$ python -q
>>> import numpy as np
>>> from numpy import linalg as LA
>>> np.set_printoptions(precision=2, suppress=True, linewidth=160)
>>> M = np.loadtxt("case5.csv", delimiter=",")
>>> print(M)
[[-2.39  2.07 -1.65  4.23  2.28  1.22  2.39 -3.4   3.29  1.92  3.75]
 [-4.98 -4.89 -3.16 -1.88  1.66  0.35 -2.87  2.44 -1.08 -1.15 -0.39]
 [ 2.76  2.64 -1.48 -0.99 -1.95 -0.08  0.2  -1.89 -0.54  1.67  0.35]
 [-6.22 -3.76  1.84  2.76  4.19  0.01 -0.35  3.46  0.53 -3.95 -0.1 ]
 [-2.52  1.49  0.42  3.64  2.35  0.73  2.84 -2.4   2.2   1.16  1.84]
 [ 3.99  2.2   3.92 -4.43 -2.63  1.05 -2.6   0.32 -0.03 -1.17 -2.81]
 [-0.21 -0.83  4.03  0.33  0.03 -0.26 -0.69  1.96 -0.45 -3.08 -1.74]
 [-1.72 -0.09 -6.49  2.48  0.68 -0.35  2.61 -3.13 -0.04  3.94  3.16]
 [ 2.26  3.27  0.25 -1.3  -0.91  2.24 -0.82 -3.21  1.9   1.51 -0.28]
 [ 1.2   3.29 10.49 -0.07 -0.14  1.84 -1.46  2.26  2.28 -5.15 -3.57]
 [ 0.94  1.91  5.18 -2.18 -0.66  2.64 -2.5   0.93  2.11 -2.42 -1.86]
 [-2.59 -5.52 -1.2  -0.92  1.17 -1.53 -1.43  3.94 -2.66 -1.38 -0.94]
 [ 1.42  0.7  -4.2  -3.19 -1.28  1.09 -2.19 -1.73 -0.82  2.45  0.06]
 [ 7.06  0.68  2.89 -2.9  -4.45 -2.12 -0.64  1.95 -3.62 -1.23 -2.89]
 [-3.6   1.36 -3.92  6.27  4.08  0.23  4.24 -4.14  3.03  2.66  4.4 ]
 [ 4.97 -0.98  2.66 -5.3  -4.73 -0.74 -3.43  2.93 -3.9  -1.74 -3.7 ]
 [-0.39  0.67  4.1   1.38  1.18  0.57 -0.49  0.91  1.8  -2.06 -0.64]
 [ 6.27  3.75 -0.42 -2.75 -4.62 -0.48  0.41 -2.12 -1.2   3.01 -0.67]
 [-3.85 -1.74  0.37  4.86  4.5  -0.48  1.96  0.99  1.25 -1.35  1.04]
 [ 4.3   0.45 -1.85 -1.49 -2.9  -1.46  1.02 -1.07 -2.93  2.04 -0.21]
 [ 4.24  0.5   3.22 -5.14 -2.94  0.31 -2.69  1.58 -1.7  -1.66 -3.28]
 [ 0.06  3.99  6.09 -1.53  0.91  3.08 -1.82 -1.2   3.99 -1.6  -1.21]
 [ 6.96  3.71 -0.26 -1.86 -4.55  0.05  0.7  -2.5  -1.06  2.67 -0.86]
 [-3.06 -5.87 -5.45  2.55  1.78 -3.42  2.03  2.72 -3.4   0.34  1.75]
 [-0.03  1.89  6.81  1.68  1.61  1.    0.17  0.36  2.84 -3.22 -0.73]
 [-7.   -2.11  0.41  3.04  4.52  1.76 -0.64  1.22  3.04 -2.44  1.03]
 [-5.8   0.12  0.1   5.71  4.26  0.75  2.74 -1.67  3.58  0.47  2.49]
 [ 5.66  6.96  2.17 -0.02 -3.27  1.47  1.67 -5.09  1.53  2.13 -0.12]
 [ 4.36  4.06  6.73  2.17 -1.42  0.12  2.27 -0.26  1.29 -0.92 -1.22]
 [-0.77  0.81 -2.87  4.18  1.28 -0.96  3.78 -2.04  0.63  2.11  3.06]
 [-7.6  -3.48 -2.92  1.09  4.66  1.43 -1.19  0.37  1.72 -1.38  1.48]
 [-3.83  1.26  1.86  2.56  2.98  1.69  0.58 -1.36  3.93 -0.12  1.23]
 [-5.7  -1.49 -0.72  4.67  3.89 -0.27  2.39 -0.11  1.64 -0.35  1.87]
 [ 0.85  3.21  3.54  2.96  0.23  0.39  2.66 -1.53  2.11  0.09  0.26]
 [-3.07 -3.02 -2.95 -0.18  1.66  0.05 -1.02  1.21 -0.32 -0.83  0.71]
 [-2.95  1.65  0.85 -0.88  1.73  3.65 -2.16 -1.46  3.37 -0.78  0.39]
 [ 7.81  2.59  4.73 -1.18 -4.71 -1.79  1.26  0.38 -2.79  0.05 -2.63]
 [-4.79 -3.04 -3.18 -1.37  2.04  1.1  -2.96  1.32  0.3  -0.28  0.88]
 [-4.92  0.72 -1.78  6.04  3.73  0.    3.52 -2.29  3.04  0.97  3.64]
 [-4.08 -1.44 -2.76  0.67  2.5   1.23 -0.77 -0.05  0.78  0.08  0.97]
 [-8.01 -5.9  -8.52 -1.08  3.38  1.02 -2.87  0.8  -0.31  1.23  2.22]]
>>> T = np.stack([M, 2 * M, M[::-1]])
>>> print((T @ M.T).shape)
(3, 41, 41)
>>> print(LA.norm(T, axis=(1, 2)))
[ 59.56 119.12  59.56]
>>> print(LA.matrix_rank(T.reshape(3, -1)))
2
>>> print(np.einsum("bij,cij->bc", T, T))
[[ 3547.2   7094.39   -13.36]
 [ 7094.39 14188.78   -26.71]
 [  -13.36   -26.71  3547.2 ]]
>>> Ac = (M - M.mean(axis=0)) / M.std(axis=0)
>>> print(Ac.std(axis=0))
[1. 1. 1. 1. 1. 1. 1. 1. 1. 1. 1.]
>>> b = LA.lstsq(np.delete(Ac, 4, axis=1), Ac[:, 4])[0]
>>> print(np.abs(b).argmax())
7
>>> idx = M[:, 1] > np.median(M[:, 1])
>>> u = M[idx].mean(axis=0) - M[~idx].mean(axis=0)
>>> print(((M - M.mean(axis=0)) @ u > 0).astype(int))
[1 0 1 0 1 1 0 0 1 1 1 0 0 1 1 1 1 1 0 1 1 1 1 0 1 0 0 1 1 1 0 1 0 1 0 1 1 0 0 0 0]
>>> print(round(float((((M - M.mean(axis=0)) @ u > 0) == idx).mean()), 2))
0.85
>>> basis = M[[5, 39]].astype(float)
>>> for _ in range(5):
...     idx = LA.norm(M[:, None] - basis, axis=-1).argmin(axis=1)
...     basis = np.array([M[idx == j].mean(axis=0) for j in range(2)])
... 
>>> print(idx)
[1 1 0 1 1 0 0 1 0 0 0 1 0 0 1 0 0 0 1 0 0 0 0 1 0 1 1 0 0 1 1 1 1 0 1 1 0 1 1 1 1]
>>> print(np.bincount(idx))
[20 21]
